>>> import numpy as np
>>> from numpy import linalg as LA
>>> np.set_printoptions(precision=1, suppress=True, linewidth=100, sign=" ")
>>> F = np.array([[0, 0, 2, 2], [0, 0, 1, 0], [0, 0, 0, -2], [0, 0, 0, 0]])
>>> F
array([[ 0,  0,  2,  2],
       [ 0,  0,  1,  0],
       [ 0,  0,  0, -2],
       [ 0,  0,  0,  0]])
>>> np.unique(F.round(6), axis=0).shape
(4, 4)
>>> np.round(np.trace(LA.pinv(F) @ F), 1)
np.float64(2.0)
>>> LA.lstsq(F[:-1].T, F[-1])[2]
np.int32(2)
>>> np.allclose(F[:-1].T @ LA.lstsq(F[:-1].T, F[-1])[0], F[-1])
True
>>> np.abs(np.diag(LA.qr(F)[1])) > 1e-9
array([False, False, False, False])
>>> f = np.array([-4, 7, 9])
>>> rng = np.random.default_rng(65957)
>>> mat = np.outer(rng.normal(size=30), f) + 0.3 * rng.normal(size=(30, 3))
>>> mat.round(1) + 0
array([[ -2.1,   3.5,   4.9],
       [ -3.6,   6.4,   8.6],
       [  2. ,  -3.6,  -4.2],
       [  1.8,  -2.4,  -3.8],
       [  1.9,  -4. ,  -5.7],
       [  3.4,  -6.2,  -7.9],
       [  4.5,  -7.7,  -8.8],
       [  0.5,  -0.9,  -1.7],
       [  6.1, -10.1, -13.3],
       [ -2.5,   3.9,   4.5],
       [ -3.1,   5. ,   6.1],
       [ -2.5,   4.8,   6.5],
       [ -2.5,   5.3,   6.6],
       [  2.6,  -4. ,  -4.5],
       [  6.6, -11.1, -15.2],
       [ -1.3,   3.3,   3.8],
       [ -3.1,   6.2,   8.2],
       [  3.5,  -7.4,  -8.9],
       [  0.2,   0.1,   0.5],
       [  1.4,  -1.9,  -2.2],
       [  0.3,   0.1,   0. ],
       [ -4.2,   7.3,   9.7],
       [ -2.1,   3.4,   3.9],
       [ -3.5,   6.5,   8.3],
       [ -3.8,   6.7,   8.2],
       [ -3.5,   6.3,   8.2],
       [ -2.4,   4.1,   4.9],
       [ -0.1,   0.8,   1.4],
       [  0.2,  -0.1,  -0.2],
       [ -1.7,   2. ,   3.4]])
>>> round(np.log10(LA.cond(mat)))
2
>>> np.argsort(-LA.norm(mat, axis=0).round(6), kind="stable")[:3]
array([ 2,  1,  0])
>>> np.abs(LA.svd(mat)[2][-1])
array([ 0.7,  0.7,  0.3])
>>> LA.cond(mat) > 100
np.False_
>>> LA.matrix_rank(mat, rtol=0.1)
np.int64(1)
>>> W0 = np.load("dump.npy")
>>> W0
array([[ 3,  0,  0,  0,  0],
       [ 0,  5,  0,  0,  0],
       [ 0,  0,  5,  0,  0],
       [ 0,  0,  0,  3,  0],
       [ 0,  0,  0,  0,  5]])
>>> z = rng.permutation(5)
>>> other = W0[:, z] * rng.choice([-1, 1], 5)
>>> other
array([[ 0,  0,  0,  0,  3],
       [ 0,  0,  0,  5,  0],
       [ 5,  0,  0,  0,  0],
       [ 0,  0, -3,  0,  0],
       [ 0, -5,  0,  0,  0]])
>>> Uu, _, Vt = LA.svd(W0.T @ other)
>>> Uu @ Vt
array([[ 0.,  0.,  0.,  0.,  1.],
       [ 0.,  0.,  0.,  1.,  0.],
       [ 1.,  0.,  0.,  0.,  0.],
       [ 0.,  0., -1.,  0.,  0.],
       [ 0., -1.,  0.,  0.,  0.]])
>>> z
array([ 2,  4,  3,  1,  0])
>>> f = np.array([1, 1])
>>> np.cross(other[3, :3], other[0, :3])
array([ 0,  0,  0])
>>> np.polyval(f, other[3])
array([ 1,  1, -2,  1,  1])
>>> np.convolve(other[3], f)
array([ 0,  0, -3, -3,  0,  0])
>>> w1 = np.array([[2, 0, 2, 2], [1, 0, 1, 1], [2, 2, 0, 2], [0, 2, 2, 2]])
>>> c = np.array([2, 3, -2, -2])
>>> H = np.maximum(F @ w1 + c, 0)
>>> LA.matrix_rank(H)
np.int64(3)
>>> (H > 0).mean(axis=0)
array([ 1. ,  0.8,  0.2,  0.2])
>>> W2 = np.array([[0, -1], [-2, 1], [-1, 0], [-2, 0]])
>>> w1 @ W2
array([[ -6,  -2],
       [ -3,  -1],
       [ -8,   0],
       [-10,   2]])
>>> (H @ W2).round(6).argmax(axis=1)
array([ 1,  1,  0,  1])
>>> W0.T @ W0
array([[  9,   0,   0,   0,   0],
       [  0,  25,   0,   0,   0],
       [  0,   0,  25,   0,   0],
       [  0,   0,   0,   9,   0],
       [  0,   0,   0,   0,  25]])
>>> LA.svd(W0, compute_uv=False)
array([ 5.,  5.,  5.,  3.,  3.])
>>> LA.norm(W0, axis=0)
array([ 3.,  5.,  5.,  3.,  5.])
>>> w, V = LA.eigh(W0)
>>> x = np.array([-1, 3, 3, 1, 0])
>>> x @ W0 @ x / (x @ x), w[0], w[-1]
(np.float64(4.8), np.float64(3.0), np.float64(5.0))
>>> V * np.sqrt(w) @ V.T
array([[ 1.7,  0. ,  0. ,  0. ,  0. ],
       [ 0. ,  2.2,  0. ,  0. ,  0. ],
       [ 0. ,  0. ,  2.2,  0. ,  0. ],
       [ 0. ,  0. ,  0. ,  1.7,  0. ],
       [ 0. ,  0. ,  0. ,  0. ,  2.2]])
>>> np.abs(W0).sum(axis=1).max(), np.abs(w).max()
(np.int64(5), np.float64(5.0))
>>> x @ W0 @ x
np.int64(96)
>>> J = np.load("a.npy")
>>> J.round(1) + 0
array([[ 0.2,  0.3,  0.2,  0.1,  0. ],
       [ 0.3,  0.4,  0.4,  0.2,  0. ],
       [ 0.2,  0.4,  0.3,  0.2,  0. ],
       [ 0.1,  0.2,  0.2,  0.1,  0. ],
       [ 0. ,  0. ,  0. ,  0. ,  0. ]])
>>> np.unique(J.round(6), axis=0).shape
(5, 5)
>>> np.allclose(J[:-1].T @ LA.lstsq(J[:-1].T, J[-1])[0], J[-1])
True
>>> x = np.array([2, 4, 1, 2, 4])
>>> np.trace(J)
np.float64(1.0)
>>> J @ x
array([ 2. ,  3.2,  2.6,  1.5,  0.3])
>>> np.round(np.eye(5) - J, 1) + 0
array([[ 0.8, -0.3, -0.2, -0.1,  0. ],
       [-0.3,  0.6, -0.4, -0.2,  0. ],
       [-0.2, -0.4,  0.7, -0.2,  0. ],
       [-0.1, -0.2, -0.2,  0.9,  0. ],
       [ 0. ,  0. ,  0. ,  0. ,  1. ]])
>>> LA.eigvalsh(2 * J - np.eye(5))
array([-1., -1., -1., -1.,  1.])
>>> J @ J @ x
array([ 2. ,  3.2,  2.6,  1.5,  0.3])
>>> round((x - J @ x) @ (J @ x), 1)
np.float64(-0.0)
